>>> import numpy as np
>>> import numpy.linalg as la
>>> np.set_printoptions(precision=4, suppress=True, linewidth=100)
>>> A = np.loadtxt("w.csv", delimiter=",")
>>> print(A)
[[ 0.  4.  0.]
 [-4.  0. -6.]
 [ 0.  6.  0.]]
>>> Uu, sig, vt = la.svd(A)
>>> print(sig)
[ 7.2111  7.2111 -0.    ]
>>> print(np.argmax(sig[:-1] / (sig[1:] + 1e-6)) + 1)
2
>>> other = Uu[:, :2] @ np.diag(sig[:2]) @ vt[:2]
>>> print(la.matrix_rank(other))
2
>>> print(round(la.norm(A - other, 2), 4), sig[2])
0.0 -0.0
>>> M = np.load("dump.npy")
>>> print(M)
[[ 7.  2.  3.]
 [-8. -2. -4.]
 [-6. -2. -2.]]
>>> Uu, sig, vt = la.svd(M)
>>> V = vt[:(sig > 1e-8).sum()]
>>> rng = np.random.default_rng(60)
>>> vec = M[0] + -2 * M[1] + rng.integers(2) * np.eye(3)[0]
>>> print(vec)
[23.  6. 11.]
>>> print(V.T @ V)
[[ 0.8333  0.3333  0.1667]
 [ 0.3333  0.3333 -0.3333]
 [ 0.1667 -0.3333  0.8333]]
>>> print(la.matrix_rank(np.vstack([M, vec])))
2
>>> print(np.round(la.norm(vec - V.T @ V @ vec), 4))
0.0
>>> print(np.abs(np.diag(la.qr(M)[1])) > 1e-9)
[ True  True False]
>>> print(np.allclose(M[:-1].T @ la.lstsq(M[:-1].T, M[-1])[0], M[-1]))
True
>>> print(np.unique(A.round(6), axis=0).shape)
(3, 3)
>>> print(np.allclose(A[:-1].T @ la.lstsq(A[:-1].T, A[-1])[0], A[-1]))
True
>>> rk = la.matrix_rank(M)
>>> print(rk)
2
>>> ns = la.svd(M)[2][rk:].T
>>> print([int(la.matrix_rank(M[:i])) for i in range(1, len(M) + 1)])
[1, 2, 2]
>>> print(ns[:, 0] / ns[np.abs(ns[:, 0]).round(6).argmax(), 0])
[-0.5  1.   0.5]
>>> print(la.matrix_rank(M.T @ M), la.matrix_rank(M @ M.T))
2 2
>>> vec = np.array([-8, -5, 9])
>>> a = np.maximum(M @ vec, 0)
>>> print(M * (a > 1e-9)[:, None])
[[ 0.  0.  0.]
 [-8. -2. -4.]
 [-6. -2. -2.]]
>>> print(np.flatnonzero(a > 1e-9))
[1 2]
>>> print(M.T @ a)
[-544. -156. -232.]
>>> print(np.tanh(M @ vec))
[-1.  1.  1.]
>>> data = np.load("x.npy")
>>> print(data)
[[ 4. -2.  0.]
 [-2.  1. -2.]
 [ 0. -2.  4.]]
>>> print(la.norm(data, axis=1))
[4.4721 3.     4.4721]
>>> print(round(la.norm(data, "nuc"), 4))
10.4031
>>> print(la.norm(data, axis=1).argmax())
0
>>> vals, V = la.eigvalsh(data)
Traceback (most recent call last):
  File "<python-input-42>", line 1, in <module>
    vals, V = la.eigvalsh(data)
    ^^^^^^^
ValueError: too many values to unpack (expected 2)
>>> vals, V = la.eigh(data)
>>> print((vals > 1e-8).sum(), (vals < -1e-8).sum())
2 1
>>> print(la.eigvalsh(data @ data))
[ 0.4922 16.     32.5078]
>>> print(la.eigvalsh(data + 2 * np.eye(3)))
[1.2984 6.     7.7016]
>>> print(np.round(V @ np.diag(vals) @ V.T, 4) + 0)
[[ 4. -2.  0.]
 [-2.  1. -2.]
 [ 0. -2.  4.]]
>>> print(np.round(V.T @ V, 4) + 0)
[[1. 0. 0.]
 [0. 1. 0.]
 [0. 0. 1.]]
>>> print(np.round(V.T @ data @ V, 4) + 0)
[[-0.7016  0.      0.    ]
 [ 0.      4.      0.    ]
 [ 0.      0.      5.7016]]
>>> print(np.abs(V[:, -1]).round(6).argmax())
0
